>>> import numpy as np
>>> from numpy import linalg as LA
>>> np.set_printoptions(precision=3, suppress=True, linewidth=120)
>>> m1 = np.array([[-4.95, -6.0, 1.0], [-1.0, 5.05, -6.0], [-5.0, -6.0, 1.05]])
>>> ev, V = LA.eig(m1)
>>> np.sort(LA.eigvals(m1 @ m1))
array([ 0.002, 53.874, 71.231])
>>> np.round(m1 @ V[:, 0] - ev[0] * V[:, 0], 3) + 0
array([0., 0., 0.])
>>> np.abs(LA.svd(m1)[2][-1])
array([0.575, 0.576, 0.581])
>>> LA.matrix_rank(m1, rtol=0.1)
np.int64(2)
>>> [round(float(x), 3) for x in LA.svd(m1, compute_uv=False)[:3]]
[12.126, 6.25, 0.041]
>>> print(round(LA.norm(m1, 2) / LA.norm(m1), 3))
0.889
>>> np.argsort(-LA.norm(m1, axis=0).round(6), kind="stable")[:3]
array([1, 0, 2])
>>> u = np.array([2, 0, 0])
>>> other = m1 + np.outer(u, np.eye(3)[1])
>>> LA.matrix_rank(LA.inv(other) - LA.inv(m1), tol=1e-8)
np.int64(1)
>>> LA.matrix_rank(other - m1)
np.int64(1)
>>> round(LA.det(other) / LA.det(m1), 3), np.round(1 + LA.solve(m1, u)[1], 3)
(np.float64(-19.049), np.float64(-19.049))
>>> other
array([[-4.95, -4.  ,  1.  ],
       [-1.  ,  5.05, -6.  ],
       [-5.  , -6.  ,  1.05]])
>>> J = np.load("a.npy")
>>> J
array([[ 0.2  ,  0.1  , -1.2  ],
       [ 0.3  ,  1.3  , -0.5  ],
       [ 0.4  ,  1.3  ,  0.5  ],
       [ 0.598,  0.914,  0.193]])
>>> x = np.array([-2, 7, -3])
>>> y = J @ x
>>> LA.solve(J.T @ J, J.T @ y)
array([-2.,  7., -3.])
>>> np.round(LA.pinv(J) @ J, 3) + 0
array([[1., 0., 0.],
       [0., 1., 0.],
       [0., 0., 1.]])
>>> LA.lstsq(J, y)[0]
array([-2.,  7., -3.])
>>> y
array([ 3.9  , 10.   ,  6.8  ,  4.623])
>>> rng = np.random.default_rng(21697)
>>> y = y + 0.3 * rng.normal(size=4)
>>> y
array([ 4.125, 10.011,  6.801,  4.436])
>>> b, *_ = LA.lstsq(J, y)
>>> np.round(J.T @ (y - J @ b), 3) + 0
array([0., 0., 0.])
>>> b.round()
array([-2.,  7., -3.])
>>> [round(float(LA.norm(LA.solve(J.T @ J + lam * np.eye(3), J.T @ y))), 2) for lam in (0, 1, 10, 100)]
[8.06, 5.25, 1.95, 0.27]
>>> K = np.array([[2, 3, 0], [0, 2, 3], [3, 0, 2]])
>>> print(K @ (-1.0) ** np.arange(3))
[-1.  1.  5.]
>>> (K @ K)[0]
array([ 4, 12,  9])
>>> np.fft.fft(K[0])
array([5. +0.j   , 0.5-2.598j, 0.5+2.598j])
>>> u, g = K[2], K[1]
>>> u @ u
np.int64(13)
>>> u @ g
np.int64(6)
>>> p = (u @ g) / (u @ u) * u
>>> p
array([1.385, 0.   , 0.923])
>>> other = K[0, 0] * K[1:] - np.outer(K[1:, 0], K[0])
>>> other
array([[ 0,  4,  6],
       [ 0, -9,  4]])
>>> LA.matrix_rank(other), LA.matrix_rank(K)
(np.int64(2), np.int64(3))
>>> other = K / np.sqrt((K ** 2).mean(axis=1, keepdims=True))
>>> other[1]
array([0.   , 0.961, 1.441])
>>> K - K.mean(axis=1, keepdims=True)
array([[ 0.333,  1.333, -1.667],
       [-1.667,  0.333,  1.333],
       [ 1.333, -1.667,  0.333]])
>>> LA.matrix_rank(K - K.mean(axis=1, keepdims=True))
np.int64(2)
>>> E = np.array([[9.0, 1.0, 1.0], [0.0, 0.0, 2.0], [0.0, -1.0, 2.0]])
>>> u, g = E[0], E[2]
>>> print(u @ g)
1.0
>>> p = (u @ g) / (u @ u) * u
>>> np.round(LA.norm(u + g) ** 2 + LA.norm(u - g) ** 2, 3)
np.float64(176.0)
>>> round((g - p) @ u, 3)
np.float64(0.0)
>>> other = E / np.sqrt((E ** 2).mean(axis=1, keepdims=True))
>>> LA.norm(other, axis=1)
array([1.732, 1.732, 1.732])
>>> print(E - E.mean(axis=1, keepdims=True))
[[ 5.333 -2.667 -2.667]
 [-0.667 -0.667  1.333]
 [-0.333 -1.333  1.667]]
>>> print(other[0])
[1.711 0.19  0.19 ]
>>> print(LA.matrix_rank(E - E.mean(axis=1, keepdims=True)))
2
>>> print(np.round(LA.det(E.T), 3))
18.0
>>> round(float(LA.eigvals(E).sum().real), 3)
11.0
>>> np.round(LA.det(E[::-1]), 3)
np.float64(-18.0)
>>> np.einsum("ij,ji->", E, E)
np.float64(81.0)
>>> np.einsum("ii->", E)
np.float64(11.0)
>>> Q, _ = LA.qr(np.array([[0.2, 1.1], [-0.2, 0.4], [-0.1, -1.5]]))
>>> W0 = Q @ Q.T
>>> W0
array([[ 0.522, -0.267, -0.422],
       [-0.267,  0.851, -0.236],
       [-0.422, -0.236,  0.628]])
>>> # rank 2
>>> ev, V = LA.eigh(W0)
>>> x = np.array([1, 2, 0])
>>> np.round(x @ W0 @ x, 3)
np.float64(2.855)
>>> LA.eigvalsh(W0[1:, 1:])
array([0.478, 1.   ])
>>> round(x @ W0 @ x / (x @ x), 3), round(float(ev[0]), 3), np.round(ev[-1], 3)
(np.float64(0.571), -0.0, np.float64(1.0))
>>> round(float(np.abs(W0).sum(axis=1).max()), 3), np.round(np.abs(ev).max(), 3)
(1.354, np.float64(1.0))
>>> V * np.maximum(ev, 0) @ V.T
array([[ 0.522, -0.267, -0.422],
       [-0.267,  0.851, -0.236],
       [-0.422, -0.236,  0.628]])
